In [1]: import numpy as np

In [2]: import numpy.linalg as la

In [3]: np.set_printoptions(precision=2, suppress=True, linewidth=140)

In [4]: A = np.loadtxt("m.csv", delimiter=",")

In [5]: A
Out[5]: 
array([[ 1.04, -0.28, -1.4 ],
       [-0.28,  1.07,  0.27],
       [-1.4 ,  0.27,  1.88]])

In [6]: evals, evecs = la.eigvalsh(A)
ValueError: too many values to unpack (expected 2)


In [7]: evals, evecs = la.eigh(A)

In [8]: round(float(evals.sum()), 2), round(np.trace(A), 2)
Out[8]: (4.0, np.float64(4.0))

In [9]: evecs @ np.diag(evals) @ evecs.T
Out[9]: 
array([[ 1.04, -0.28, -1.4 ],
       [-0.28,  1.07,  0.27],
       [-1.4 ,  0.27,  1.88]])

In [10]: (evals > 1e-8).sum(), (evals < -1e-8).sum()
Out[10]: (np.int64(2), np.int64(0))

In [11]: np.unique(evals.round(6) + 0, return_counts=True)[1]
Out[11]: array([1, 1, 1])

In [12]: evals, evecs = la.eigh(A)

In [13]: x = np.array([0, 6, 2])

In [14]: np.round(x @ A @ x / (x @ x), 2), round(float(evals[0]), 2), np.round(evals[-1], 2)
Out[14]: (np.float64(1.32), -0.0, np.float64(3.0))

In [15]: (np.sign(evecs[:, -1].round(6)) == np.sign(evecs[0, -1].round(6))).astype(int)
Out[15]: array([1, 0, 0])

In [16]: la.eigvalsh(A[1:, 1:])
Out[16]: array([0.99, 1.97])

In [17]: round(float(np.abs(A).sum(axis=1).max()), 2), round(np.abs(evals).max(), 2)
Out[17]: (3.55, np.float64(3.0))

In [18]: evecs * np.abs(evals) @ evecs.T
Out[18]: 
array([[ 1.04, -0.28, -1.4 ],
       [-0.28,  1.07,  0.27],
       [-1.4 ,  0.27,  1.88]])

In [19]: evecs * np.maximum(evals, 0) @ evecs.T
Out[19]: 
array([[ 1.04, -0.28, -1.4 ],
       [-0.28,  1.07,  0.27],
       [-1.4 ,  0.27,  1.88]])

In [20]: K = np.loadtxt("test17.csv", delimiter=",")

In [21]: K
Out[21]: 
array([[3., 3., 0., 0.],
       [1., 3., 0., 0.],
       [0., 0., 3., 3.],
       [0., 0., 1., 3.]])

In [22]: # splits into 2 blocks

In [23]: x = np.array([1, 5, 8, 6])

In [24]: h1 = np.maximum(K @ x, 0)

In [25]: np.flatnonzero(h1 > 1e-9)
Out[25]: array([0, 1, 2, 3])

In [26]: np.maximum(K @ (3 * x), 0)
Out[26]: array([ 54.,  48., 126.,  78.])

In [27]: arr = np.array([[2.1, 0.0, 3.0, 2.0],
    ...:     [1.0, 1.1, 0.0, 1.0],
    ...:     [3.0, 1.0, 2.1, 2.0],
    ...:     [2.0, 0.0, 3.0, 2.1]])

In [28]: A2 = np.array([[6, -5, -3], [2, -8, -8]])

In [29]: Z = np.kron(A2, arr)

In [30]: Z
Out[30]: 
array([[ 12.6,   0. ,  18. ,  12. , -10.5,  -0. , -15. , -10. ,  -6.3,  -0. ,  -9. ,  -6. ],
       [  6. ,   6.6,   0. ,   6. ,  -5. ,  -5.5,  -0. ,  -5. ,  -3. ,  -3.3,  -0. ,  -3. ],
       [ 18. ,   6. ,  12.6,  12. , -15. ,  -5. , -10.5, -10. ,  -9. ,  -3. ,  -6.3,  -6. ],
       [ 12. ,   0. ,  18. ,  12.6, -10. ,  -0. , -15. , -10.5,  -6. ,  -0. ,  -9. ,  -6.3],
       [  4.2,   0. ,   6. ,   4. , -16.8,  -0. , -24. , -16. , -16.8,  -0. , -24. , -16. ],
       [  2. ,   2.2,   0. ,   2. ,  -8. ,  -8.8,  -0. ,  -8. ,  -8. ,  -8.8,  -0. ,  -8. ],
       [  6. ,   2. ,   4.2,   4. , -24. ,  -8. , -16.8, -16. , -24. ,  -8. , -16.8, -16. ],
       [  4. ,   0. ,   6. ,   4.2, -16. ,  -0. , -24. , -16.8, -16. ,  -0. , -24. , -16.8]])

In [31]: round(la.norm(Z, 2), 2), round(float(la.norm(A2, 2) * la.norm(arr, 2)), 2)
Out[31]: (np.float64(98.31), 98.31)

In [32]: la.matrix_rank(Z)
Out[32]: np.int64(8)

In [33]: A2 = Z / np.sqrt((Z ** 2).mean(axis=1, keepdims=True))

In [34]: la.matrix_rank(A2) == la.matrix_rank(Z)
Out[34]: np.True_

In [35]: x = np.array([-3, 0, 1, 0])

In [36]: y = arr @ x

In [37]: c, lr = np.zeros(4), 1 / la.norm(arr, 2) ** 2

In [38]: for i in range(40):
    ...:     c -= lr * arr.T @ (arr @ c - y)
    ...:     if i % 10 == 0: print(i, round(la.norm(arr @ c - y), 2))
    ...: 
0 3.26
10 1.83
20 1.19
30 0.93

In [39]: round(float(la.cond(arr)), 2)
Out[39]: 456.55

In [40]: evals, evecs = la.eig(arr)

In [41]: np.sort(la.eigvals(la.inv(arr)))
Out[41]: array([-2.94,  0.14,  2.39, 10.  ])

In [42]: np.sort(la.eigvals(arr @ arr))
Out[42]: array([ 0.01,  0.12,  0.18, 52.14])

In [43]: evals
Out[43]: array([ 7.22, -0.34,  0.1 ,  0.42])

In [44]: np.round(arr @ evecs[:, 0] - evals[0] * evecs[:, 0], 2) + 0
Out[44]: array([0., 0., 0., 0.])

In [45]: data = np.loadtxt("mat.csv", delimiter=",")

In [46]: data
Out[46]: 
array([[ 0.2, -2.1, -0.2],
       [-0.4, -1.4, -1.8],
       [ 1.8,  1.3,  0.1],
       [-0.9,  0.1,  0.2],
       [ 0.6,  0.4,  0.7]])

In [47]: x = np.array([-2, 2, 2])

In [48]: y = data @ x

In [49]: c, lr = np.zeros(3), 1 / la.norm(data, 2) ** 2

In [50]: for i in range(30):
    ...:     c -= lr * data.T @ (data @ c - y)
    ...:     if i % 5 == 0: print(i, round(la.norm(data @ c - y), 2))
    ...: 
0 3.89
5 0.64
10 0.11
15 0.03
20 0.01
25 0.0

In [51]: c
Out[51]: array([-2.,  2.,  2.])
